$ python3 -q
>>> import numpy as np
>>> np.set_printoptions(precision=3, suppress=True, linewidth=100, floatmode="fixed")
>>> rd = lambda a: np.round(a, 3) + 0
>>> E = np.loadtxt("arr.csv", delimiter=",")
>>> E
array([[ -3.000,  -3.000,  -3.000,  -3.000,  -3.000,  -3.000,  -3.000,  -3.000,  -3.000,  -3.000,
         -3.000,  -3.000,  -3.000,  -3.000],
       [ -3.000,  -6.000,  -6.000,  -6.000,  -6.000,  -6.000,  -6.000,  -6.000,  -6.000,  -6.000,
         -6.000,  -6.000,  -6.000,  -6.000],
       [ -3.000,  -6.000,  -9.000,  -9.000,  -9.000,  -9.000,  -9.000,  -9.000,  -9.000,  -9.000,
         -9.000,  -9.000,  -9.000,  -9.000],
       [ -3.000,  -6.000,  -9.000, -12.000, -12.000, -12.000, -12.000, -12.000, -12.000, -12.000,
        -12.000, -12.000, -12.000, -12.000],
       [ -3.000,  -6.000,  -9.000, -12.000, -15.000, -15.000, -15.000, -15.000, -15.000, -15.000,
        -15.000, -15.000, -15.000, -15.000],
       [ -3.000,  -6.000,  -9.000, -12.000, -15.000, -18.000, -18.000, -18.000, -18.000, -18.000,
        -18.000, -18.000, -18.000, -18.000],
       [ -3.000,  -6.000,  -9.000, -12.000, -15.000, -18.000, -21.000, -21.000, -21.000, -21.000,
        -21.000, -21.000, -21.000, -21.000],
       [ -3.000,  -6.000,  -9.000, -12.000, -15.000, -18.000, -21.000, -24.000, -24.000, -24.000,
        -24.000, -24.000, -24.000, -24.000],
       [ -3.000,  -6.000,  -9.000, -12.000, -15.000, -18.000, -21.000, -24.000, -27.000, -27.000,
        -27.000, -27.000, -27.000, -27.000],
       [ -3.000,  -6.000,  -9.000, -12.000, -15.000, -18.000, -21.000, -24.000, -27.000, -30.000,
        -30.000, -30.000, -30.000, -30.000],
       [ -3.000,  -6.000,  -9.000, -12.000, -15.000, -18.000, -21.000, -24.000, -27.000, -30.000,
        -33.000, -33.000, -33.000, -33.000],
       [ -3.000,  -6.000,  -9.000, -12.000, -15.000, -18.000, -21.000, -24.000, -27.000, -30.000,
        -33.000, -36.000, -36.000, -36.000],
       [ -3.000,  -6.000,  -9.000, -12.000, -15.000, -18.000, -21.000, -24.000, -27.000, -30.000,
        -33.000, -36.000, -39.000, -39.000],
       [ -3.000,  -6.000,  -9.000, -12.000, -15.000, -18.000, -21.000, -24.000, -27.000, -30.000,
        -33.000, -36.000, -39.000, -42.000]])
>>> ev, evecs = np.linalg.eigh(E)
>>> np.unique(ev.round(6) + 0, return_counts=True)[1]
array([1, 1, 1, 1, 1, 1, 1, 1, 1, 1, 1, 1, 1, 1])
>>> rd(ev.sum()), np.trace(E)
(np.float64(-315.0), np.float64(-315.0))
>>> left, sv, Vt = np.linalg.svd(E, full_matrices=False)
>>> print((sv > 1e-8).sum())
14
>>> out = E / np.sqrt((E ** 2).mean(axis=1, keepdims=True))
>>> np.linalg.matrix_rank(E - E.mean(axis=1, keepdims=True))
np.int64(13)
>>> rd(out[11])
array([-0.122, -0.244, -0.367, -0.489, -0.611, -0.733, -0.855, -0.977, -1.100, -1.222, -1.344,
       -1.466, -1.466, -1.466])
>>> u = np.array([7, 8, -7, -8, -6, 6, -6, -3, -1, 1, -2, -2, 0, -5])
>>> out = E + np.outer(u, np.eye(14)[3])
>>> print(rd(np.linalg.det(out) / np.linalg.det(E)), rd(1 + np.linalg.solve(E, u)[3]))
2.0 2.0
>>> print(np.linalg.matrix_rank(out - E))
1
>>> rng = np.random.default_rng(1820)
>>> J = rng.normal(size=(46, 3))
>>> J = 3 * J / np.linalg.norm(J, axis=1, keepdims=True)
>>> rd(J)
array([[-1.862,  2.063, -1.131],
       [-1.096, -2.741,  0.536],
       [-2.297,  0.060,  1.928],
       [ 2.013, -0.356, -2.195],
       [ 2.175,  1.895, -0.824],
       [-2.508, -0.241, -1.629],
       [ 2.428, -1.760,  0.080],
       [ 2.989, -0.236,  0.104],
       [ 1.679, -2.442,  0.468],
       [-0.845, -2.878,  0.061],
       [ 2.282, -0.427,  1.900],
       [ 2.485,  1.002, -1.348],
       [ 2.826,  0.993,  0.162],
       [-0.123, -0.727,  2.908],
       [ 2.906, -0.332,  0.665],
       [ 2.715, -0.369,  1.222],
       [-1.833, -2.345, -0.375],
       [-0.585, -2.861, -0.687],
       [-1.569,  2.458, -0.707],
       [-2.706, -0.546, -1.173],
       [-1.404,  1.208,  2.360],
       [-1.545, -2.498,  0.610],
       [ 2.053,  2.025, -0.828],
       [-2.918, -0.467,  0.518],
       [ 1.925, -0.332, -2.277],
       [ 0.050,  2.994,  0.189],
       [-1.121, -0.749, -2.680],
       [-1.634, -2.516, -0.025],
       [ 2.656,  0.040,  1.393],
       [ 1.217, -0.604, -2.675],
       [ 0.970,  0.931, -2.682],
       [-2.819, -0.184, -1.010],
       [ 2.004, -1.383, -1.753],
       [-1.437, -0.537, -2.578],
       [-1.253,  1.372,  2.355],
       [ 0.902, -1.856, -2.177],
       [-1.036, -1.746,  2.208],
       [ 0.494, -0.563, -2.905],
       [ 1.804,  1.003,  2.177],
       [ 0.913, -0.671, -2.778],
       [ 1.541, -0.454,  2.533],
       [-2.762,  0.812,  0.844],
       [-0.112, -2.402,  1.794],
       [ 2.215, -1.532, -1.323],
       [-2.694, -0.927, -0.938],
       [ 0.348,  1.749, -2.412]])
>>> x0 = np.array([-1, -2, 2])
>>> target = J @ x0
>>> rd(np.linalg.solve(J.T @ J, J.T @ target))
array([-1.000, -2.000,  2.000])
>>> rd(np.linalg.pinv(J) @ J)
array([[1.000, 0.000, 0.000],
       [0.000, 1.000, 0.000],
       [0.000, 0.000, 1.000]])
>>> target = target + 0.3 * rng.normal(size=46)
>>> rd(target)
array([-4.766,  7.846,  6.014, -5.380, -7.680, -0.659,  1.292, -2.276,  4.349,  6.479,  2.720,
       -6.260, -4.662,  7.427, -1.079,  0.422,  6.034,  5.080, -4.246,  1.972,  3.749,  7.512,
       -7.600,  4.614, -5.460, -5.747, -3.616,  6.125, -0.071, -5.360, -8.320,  1.489, -3.101,
       -2.838,  3.115, -1.670,  8.932, -5.101,  0.841, -4.802,  4.453,  2.557,  8.401, -1.720,
        3.230, -8.858])
>>> coef, *_ = np.linalg.lstsq(J, target)
>>> coef.round()
array([-1.000, -2.000,  2.000])
>>> rd(J.T @ (target - J @ coef))
array([0.000, 0.000, 0.000])
>>> [round(float(np.linalg.norm(np.linalg.solve(J.T @ J + lam * np.eye(3), J.T @ target))), 2) for lam in (0, 1, 10, 100)]
[2.98, 2.96, 2.77, 1.7]
>>> C2 = J.T @ J
>>> np.linalg.matrix_rank(C2)
np.int64(3)
>>> np.allclose(C2, C2.T)
True
>>> rd(C2)
array([[170.391,   9.736,  -7.117],
       [  9.736, 110.413,   0.373],
       [ -7.117,   0.373, 133.196]])
>>> D = np.linalg.norm(J[:, None] - J[None], axis=-1)
>>> np.unravel_index(D.round(6).argmax(), D.shape)
(np.int64(8), np.int64(18))
>>> rd(np.linalg.norm(J, axis=1))
array([3.000, 3.000, 3.000, 3.000, 3.000, 3.000, 3.000, 3.000, 3.000, 3.000, 3.000, 3.000, 3.000,
       3.000, 3.000, 3.000, 3.000, 3.000, 3.000, 3.000, 3.000, 3.000, 3.000, 3.000, 3.000, 3.000,
       3.000, 3.000, 3.000, 3.000, 3.000, 3.000, 3.000, 3.000, 3.000, 3.000, 3.000, 3.000, 3.000,
       3.000, 3.000, 3.000, 3.000, 3.000, 3.000, 3.000])
>>> D.shape
(46, 46)
>>> K = np.load("out1.npy")
>>> K
array([[ 1, -2,  1, -2,  1, -2],
       [ 1, -1,  1, -1,  1, -1],
       [ 3,  2,  3,  2,  3,  2],
       [ 1, -2,  1, -2,  1, -2],
       [ 1, -1,  1, -1,  1, -1],
       [ 3,  2,  3,  2,  3,  2]])
>>> left, sv, Vt = np.linalg.svd(K)
>>> rd(sv)
array([8.887, 6.405, 0.000, 0.000, 0.000, 0.000])
>>> out = left[:, :2] @ np.diag(sv[:2]) @ Vt[:2]
>>> rd(np.linalg.norm(K - out, 2)), rd(sv[2])
(np.float64(0.0), np.float64(0.0))
>>> np.linalg.matrix_rank(K, rtol=0.05)
np.int64(2)
>>> print(rd(np.abs(K - out).max()))
0.0
>>> A = np.array([[1, 0, 0, 0, 0, 0, 0],
...     [0, 0, 0, 0, 0, 0, 1],
...     [0, 1, 0, 0, 0, 0, 0],
...     [0, 0, 0, 0, 0, 1, 0],
...     [0, 0, 0, 0, 1, 0, 0],
...     [0, 0, 1, 0, 0, 0, 0],
...     [0, 0, 0, 1, 0, 0, 0]])
>>> print(rd(np.linalg.svd(A, compute_uv=False)))
[1.000 1.000 1.000 1.000 1.000 1.000 1.000]
>>> A @ A.T
array([[1, 0, 0, 0, 0, 0, 0],
       [0, 1, 0, 0, 0, 0, 0],
       [0, 0, 1, 0, 0, 0, 0],
       [0, 0, 0, 1, 0, 0, 0],
       [0, 0, 0, 0, 1, 0, 0],
       [0, 0, 0, 0, 0, 1, 0],
       [0, 0, 0, 0, 0, 0, 1]])
>>> A.T @ A
array([[1, 0, 0, 0, 0, 0, 0],
       [0, 1, 0, 0, 0, 0, 0],
       [0, 0, 1, 0, 0, 0, 0],
       [0, 0, 0, 1, 0, 0, 0],
       [0, 0, 0, 0, 1, 0, 0],
       [0, 0, 0, 0, 0, 1, 0],
       [0, 0, 0, 0, 0, 0, 1]])
>>> print(rd(np.linalg.pinv(A)))
[[1.000 0.000 0.000 0.000 0.000 0.000 0.000]
 [0.000 0.000 1.000 0.000 0.000 0.000 0.000]
 [0.000 0.000 0.000 0.000 0.000 1.000 0.000]
 [0.000 0.000 0.000 0.000 0.000 0.000 1.000]
 [0.000 0.000 0.000 0.000 1.000 0.000 0.000]
 [0.000 0.000 0.000 1.000 0.000 0.000 0.000]
 [0.000 1.000 0.000 0.000 0.000 0.000 0.000]]
>>> q, R = np.linalg.qr(A)
>>> np.abs(np.diag(R))
array([1.000, 1.000, 1.000, 1.000, 1.000, 1.000, 1.000])
>>> np.allclose(R.T @ R, A.T @ A)
True
>>> print(abs(R[0, 0]), rd(np.linalg.norm(A[:, 0])))
1.0 1.0
>>> print(np.trace(q @ q.T))
7.0
>>> print(q.T @ q)
[[1.000 0.000 0.000 0.000 0.000 0.000 0.000]
 [0.000 1.000 0.000 0.000 0.000 0.000 0.000]
 [0.000 0.000 1.000 0.000 0.000 0.000 0.000]
 [0.000 0.000 0.000 1.000 0.000 0.000 0.000]
 [0.000 0.000 0.000 0.000 1.000 0.000 0.000]
 [0.000 0.000 0.000 0.000 0.000 1.000 0.000]
 [0.000 0.000 0.000 0.000 0.000 0.000 1.000]]
>>> q.shape, R.shape
((7, 7), (7, 7))
>>> M = np.eye(9, dtype=int)[rng.permutation(9)]
>>> M
array([[0, 0, 0, 0, 0, 0, 1, 0, 0],
       [0, 0, 1, 0, 0, 0, 0, 0, 0],
       [1, 0, 0, 0, 0, 0, 0, 0, 0],
       [0, 0, 0, 1, 0, 0, 0, 0, 0],
       [0, 1, 0, 0, 0, 0, 0, 0, 0],
       [0, 0, 0, 0, 0, 0, 0, 1, 0],
       [0, 0, 0, 0, 1, 0, 0, 0, 0],
       [0, 0, 0, 0, 0, 0, 0, 0, 1],
       [0, 0, 0, 0, 0, 1, 0, 0, 0]])
>>> z = rng.permutation(9)
>>> out = M[:, z] * rng.choice([-1, 1], 9)
>>> out
array([[ 0,  1,  0,  0,  0,  0,  0,  0,  0],
       [ 0,  0,  0,  0,  0,  1,  0,  0,  0],
       [ 0,  0,  0,  0,  0,  0,  1,  0,  0],
       [ 0,  0,  0,  0,  0,  0,  0,  0, -1],
       [ 0,  0,  0,  0,  0,  0,  0, -1,  0],
       [-1,  0,  0,  0,  0,  0,  0,  0,  0],
       [ 0,  0,  0,  0,  1,  0,  0,  0,  0],
       [ 0,  0,  0, -1,  0,  0,  0,  0,  0],
       [ 0,  0, -1,  0,  0,  0,  0,  0,  0]])
>>> left, _, Vt = np.linalg.svd(M.T @ out)
>>> rd(np.linalg.lstsq(M, out)[0])
array([[ 0.000,  0.000,  0.000,  0.000,  0.000,  0.000,  1.000,  0.000,  0.000],
       [ 0.000,  0.000,  0.000,  0.000,  0.000,  0.000,  0.000, -1.000,  0.000],
       [ 0.000,  0.000,  0.000,  0.000,  0.000,  1.000,  0.000,  0.000,  0.000],
       [ 0.000,  0.000,  0.000,  0.000,  0.000,  0.000,  0.000,  0.000, -1.000],
       [ 0.000,  0.000,  0.000,  0.000,  1.000,  0.000,  0.000,  0.000,  0.000],
       [ 0.000,  0.000, -1.000,  0.000,  0.000,  0.000,  0.000,  0.000,  0.000],
       [ 0.000,  1.000,  0.000,  0.000,  0.000,  0.000,  0.000,  0.000,  0.000],
       [-1.000,  0.000,  0.000,  0.000,  0.000,  0.000,  0.000,  0.000,  0.000],
       [ 0.000,  0.000,  0.000, -1.000,  0.000,  0.000,  0.000,  0.000,  0.000]])
>>> print(z)
[7 6 5 8 4 2 0 1 3]
>>> x0 = np.array([2, -8, -8, 4, 4, 3, 3, -6, -5])
>>> h1 = np.maximum(out @ x0, 0)
>>> rd(np.tanh(out @ x0))
array([-1.000,  0.995,  0.995,  1.000,  1.000, -0.964,  0.999, -0.999,  1.000])
>>> np.maximum(out @ (3 * x0), 0)
array([ 0,  9,  9, 15, 18,  0, 12,  0, 24])
>>> print(np.maximum(out @ x0, 0) - np.maximum(-out @ x0, 0))
[-8  3  3  5  6 -2  4 -4  8]
>>> np.flatnonzero(h1 > 1e-9)
array([1, 2, 3, 4, 6, 8])
>>> out.T @ h1
array([ 0,  0, -8,  0,  4,  3,  3, -6, -5])
>>> u = np.array([0, 2, 2, 0, 1, 1, 1, 0])
>>> F = np.array([np.roll(u, i) for i in range(8)])
>>> F
array([[0, 2, 2, 0, 1, 1, 1, 0],
       [0, 0, 2, 2, 0, 1, 1, 1],
       [1, 0, 0, 2, 2, 0, 1, 1],
       [1, 1, 0, 0, 2, 2, 0, 1],
       [1, 1, 1, 0, 0, 2, 2, 0],
       [0, 1, 1, 1, 0, 0, 2, 2],
       [2, 0, 1, 1, 1, 0, 0, 2],
       [2, 2, 0, 1, 1, 1, 0, 0]])
>>> x0 = np.array([1, 2, 2, 2, 0, 0, 0, 1])
>>> F * x0
array([[0, 4, 4, 0, 0, 0, 0, 0],
       [0, 0, 4, 4, 0, 0, 0, 1],
       [1, 0, 0, 4, 0, 0, 0, 1],
       [1, 2, 0, 0, 0, 0, 0, 1],
       [1, 2, 2, 0, 0, 0, 0, 0],
       [0, 2, 2, 2, 0, 0, 0, 2],
       [2, 0, 2, 2, 0, 0, 0, 2],
       [2, 4, 0, 2, 0, 0, 0, 0]])
>>> np.sign((F @ x0).round(6))
array([1, 1, 1, 1, 1, 1, 1, 1])
>>> F @ np.eye(8)[0]
array([0.000, 0.000, 1.000, 1.000, 1.000, 0.000, 2.000, 2.000])
>>> F @ (-1.0) ** np.arange(8)
array([ 1.000, -1.000,  1.000, -1.000,  1.000, -1.000,  1.000, -1.000])
>>> print(np.trace(F))
0
>>> print(rd(np.linalg.det(F)))
819.0
>>> np.allclose(F @ F.T, F.T @ F)
True
>>> (F - F.T) / 2
array([[ 0.000,  1.000,  0.500, -0.500,  0.000,  0.500, -0.500, -1.000],
       [-1.000,  0.000,  1.000,  0.500, -0.500,  0.000,  0.500, -0.500],
       [-0.500, -1.000,  0.000,  1.000,  0.500, -0.500,  0.000,  0.500],
       [ 0.500, -0.500, -1.000,  0.000,  1.000,  0.500, -0.500,  0.000],
       [ 0.000,  0.500, -0.500, -1.000,  0.000,  1.000,  0.500, -0.500],
       [-0.500,  0.000,  0.500, -0.500, -1.000,  0.000,  1.000,  0.500],
       [ 0.500, -0.500,  0.000,  0.500, -0.500, -1.000,  0.000,  1.000],
       [ 1.000,  0.500, -0.500,  0.000,  0.500, -0.500, -1.000,  0.000]])
>>> rd(np.linalg.norm(F, 1)), rd(np.linalg.norm(F, np.inf))
(np.float64(7.0), np.float64(7.0))
>>> print(rd(np.linalg.norm(F, 2)))
7.0
>>> print(rd(np.linalg.norm(F[5] - F[3])))
4.0
>>> rd(np.linalg.norm(F) ** 2 / np.linalg.norm(F, 2) ** 2)
np.float64(1.796)
